$ python3 -q
>>> import numpy as np
>>> np.set_printoptions(precision=1, suppress=True, linewidth=120)
>>> rnd = lambda a: np.round(a, 1) + 0
>>> A = np.array([[-6, -1, 0, 4], [-1, 6, 2, 0], [0, 2, -2, 0], [4, 0, 0, -4]])
>>> x = np.array([-4, 5, -8, 9])
>>> y = A @ x
>>> y
array([ 55,  18,  26, -52])
>>> rnd(np.linalg.solve(A, y))
array([-4.,  5., -8.,  9.])
>>> rnd(np.linalg.solve(A, y + A[:, 0]))
array([-3.,  5., -8.,  9.])
>>> rnd(np.linalg.solve(A, A[:, 3]))
array([0., 0., 0., 1.])
>>> vals, vecs = np.linalg.eigh(A)
>>> rnd(np.linalg.eigvalsh(A + -2 * np.eye(4)))
array([-11.2,  -4.5,  -2.9,   4.6])
>>> rnd(np.linalg.eigvalsh(A @ A))
array([ 0.8,  6.1, 43. , 84. ])
>>> rnd(np.linalg.svd(A, compute_uv=False))
array([9.2, 6.6, 2.5, 0.9])
>>> rnd(vecs @ np.diag(vals) @ vecs.T)
array([[-6., -1.,  0.,  4.],
       [-1.,  6.,  2.,  0.],
       [ 0.,  2., -2.,  0.],
       [ 4.,  0.,  0., -4.]])
>>> rnd(vecs.T @ A @ vecs)
array([[-9.2,  0. ,  0. ,  0. ],
       [ 0. , -2.5,  0. ,  0. ],
       [ 0. ,  0. , -0.9,  0. ],
       [ 0. ,  0. ,  0. ,  6.6]])
>>> (vals > 1e-8).sum(), (vals < -1e-8).sum()
(np.int64(1), np.int64(3))
>>> u = np.array([2, -1, -2, -1])
>>> out = A + np.outer(u, np.eye(4)[0])
>>> out
array([[-4., -1.,  0.,  4.],
       [-2.,  6.,  2.,  0.],
       [-2.,  2., -2.,  0.],
       [ 3.,  0.,  0., -4.]])
>>> np.linalg.matrix_rank(out - A)
np.int64(1)
>>> np.linalg.matrix_rank(np.linalg.inv(out) - np.linalg.inv(A), tol=1e-8)
np.int64(1)
>>> W0 = np.loadtxt("m.csv", delimiter=",")
>>> W0
array([[ -6.,   6.,   2.],
       [-27.,   2.,   9.],
       [-27.,   7.,   9.],
       [-18.,   1.,   6.]])
>>> # looks like rank 2
>>> left, sigma, Vt = np.linalg.svd(W0)
>>> vecs = Vt[:(sigma > 1e-8).sum()]
>>> rng = np.random.default_rng(99)
>>> x = W0[0] + -1 * W0[3] + rng.integers(2) * np.eye(3)[1]
>>> x
array([12.,  6., -4.])
>>> np.allclose(vecs.T @ vecs @ x, x)
True
>>> rnd(np.linalg.norm(x - vecs.T @ vecs @ x))
np.float64(0.0)
>>> np.linalg.lstsq(W0[:-1].T, W0[-1])[2]
np.int32(2)
>>> np.allclose(W0[:-1].T @ np.linalg.lstsq(W0[:-1].T, W0[-1])[0], W0[-1])
True
>>> rnd(W0 @ np.linalg.pinv(W0) @ W0)
array([[ -6.,   6.,   2.],
       [-27.,   2.,   9.],
       [-27.,   7.,   9.],
       [-18.,   1.,   6.]])
>>> F = np.load("x.npy")
>>> F
array([[-1, -1, -1, -1],
       [-1, -2, -2, -2],
       [-1, -2, -3, -3],
       [-1, -2, -3, -4]])
>>> # equal to its transpose
>>> vals, vecs = np.linalg.eig(A)
>>> rnd(vals)
array([-9.2,  6.6, -0.9, -2.5])
>>> rnd(np.prod(vals))
np.float64(-136.0)
>>> out = np.array([[2, 3], [1, 2]])
>>> C = np.kron(out, F)
>>> C.shape
(8, 8)
>>> C
array([[ -2,  -2,  -2,  -2,  -3,  -3,  -3,  -3],
       [ -2,  -4,  -4,  -4,  -3,  -6,  -6,  -6],
       [ -2,  -4,  -6,  -6,  -3,  -6,  -9,  -9],
       [ -2,  -4,  -6,  -8,  -3,  -6,  -9, -12],
       [ -1,  -1,  -1,  -1,  -2,  -2,  -2,  -2],
       [ -1,  -2,  -2,  -2,  -2,  -4,  -4,  -4],
       [ -1,  -2,  -3,  -3,  -2,  -4,  -6,  -6],
       [ -1,  -2,  -3,  -4,  -2,  -4,  -6,  -8]])
>>> rnd(np.linalg.norm(C, 2)), rnd(np.linalg.norm(out, 2) * np.linalg.norm(F, 2))
(np.float64(35.1), np.float64(35.1))
>>> O, vecs = np.linalg.qr(C[:, :6])[0], np.linalg.qr(C[:, 6:])[0]
>>> sigma = np.linalg.svd(O.T @ vecs, compute_uv=False)
>>> (sigma > 0.9).sum()
np.int64(2)
>>> rnd(np.degrees(np.arccos(sigma.clip(0, 1))))
array([1.1, 7. ])
>>> E = np.array([[-0.8, -0.7, 0.7, -0.9],
...     [0.5, 2.8, -1.5, 0.1],
...     [-1.1, 0.8, -1.1, 0.5],
...     [0.4, 0.3, -0.6, 0.4]])
>>> E[:, 1] *= 5
>>> E
array([[-0.8, -3.5,  0.7, -0.9],
       [ 0.5, 14. , -1.5,  0.1],
       [-1.1,  4. , -1.1,  0.5],
       [ 0.4,  1.5, -0.6,  0.4]])
>>> # row 1 is much longer than the rest
>>> idx = rng.permutation(4)
>>> idx
array([2, 0, 3, 1])
>>> out = E[idx][:, idx]
>>> np.diag(out)
array([-1.1, -0.8,  0.4, 14. ])
>>> np.allclose(out, E)
False
>>> rnd(np.linalg.det(out)), rnd(np.linalg.det(E[idx]))
(np.float64(-6.1), np.float64(6.1))
>>> out = np.linalg.inv(E)
>>> rnd(np.linalg.det(E) * out)
array([[-0.8, -0.6,  3.6, -6.1],
       [ 0.9, -0.4,  0. ,  2.2],
       [ 9.1,  0. ,  0.6, 19.7],
       [10.9,  2.2, -2.6, 12. ]])
>>> np.allclose(out, E.T)
False
>>> rnd(np.linalg.det(E) * np.linalg.det(out))
np.float64(1.0)
>>> rnd(np.linalg.slogdet(E)[0])
np.float64(-1.0)
>>> rnd(np.linalg.cond(E))
np.float64(68.8)
>>> left, sigma, Vt = np.linalg.svd(E)
>>> rnd(sigma)
array([15.2,  1.5,  1.2,  0.2])
>>> out = left[:, :1] @ np.diag(sigma[:1]) @ Vt[:1]
>>> rnd(np.linalg.norm(E - out, 2)), rnd(sigma[1])
(np.float64(1.5), np.float64(1.5))
>>> np.linalg.matrix_rank(E, rtol=0.05)
np.int64(3)
>>> rnd(out)
array([[-0.1, -3.6,  0.5, -0.1],
       [ 0.4, 14. , -1.8,  0.4],
       [ 0.1,  4.1, -0.5,  0.1],
       [ 0. ,  1.6, -0.2,  0.1]])
>>> rnd(out @ np.linalg.pinv(out) @ out)
array([[-0.1, -3.6,  0.5, -0.1],
       [ 0.4, 14. , -1.8,  0.4],
       [ 0.1,  4.1, -0.5,  0.1],
       [ 0. ,  1.6, -0.2,  0.1]])
>>> rnd(np.trace(np.linalg.pinv(out) @ out))
np.float64(1.0)
>>> np.unique(out.round(6), axis=0).shape
(4, 4)
>>> np.abs(np.diag(np.linalg.qr(out)[1])) > 1e-9
array([ True, False, False, False])
>>> mat = np.load("dump.npy")
>>> mat
array([[ 5,  0,  3,  1],
       [ 2,  4,  0,  1],
       [15, 20,  3,  6]])
>>> # null space of dimension 2
>>> np.linalg.cond(mat) > 100
np.True_
>>> np.argsort(-np.linalg.norm(mat, axis=0).round(6), kind="stable")[:3]
array([1, 0, 3])
>>> rnd(np.linalg.norm(mat, 2) / np.linalg.norm(mat))
np.float64(1.0)
>>> [round(float(x), 1) for x in np.linalg.svd(mat, compute_uv=False)[:3]]
[26.5, 4.9, 0.0]
>>> rnd(np.linalg.norm(mat, "nuc"))
np.float64(31.4)
>>> rnd(np.linalg.norm(mat, axis=1))
array([ 5.9,  4.6, 25.9])
>>> rnd(np.linalg.norm(mat, axis=0))
array([15.9, 20.4,  4.2,  6.2])
>>> rnd(np.linalg.norm(mat[1], 1)), rnd(np.linalg.norm(mat[1], np.inf))
(np.float64(7.0), np.float64(4.0))
>>> rnd(np.linalg.norm(mat, 2))
np.float64(26.5)
>>> out = mat / np.linalg.norm(mat, axis=1, keepdims=True)
>>> cov = out @ out.T
>>> rnd(np.degrees(np.arccos(np.clip(cov[0, 1], -1, 1))))
np.float64(66.1)
>>> rnd(cov)
array([[1. , 0.4, 0.6],
       [0.4, 1. , 1. ],
       [0.6, 1. , 1. ]])
>>> rnd(cov[0])
array([1. , 0.4, 0.6])
>>> rnd(np.linalg.norm(out, axis=1))
array([1., 1., 1.])
>>> (cov - 2 * np.eye(3)).round(6).argmax(axis=1)
array([2, 2, 1])
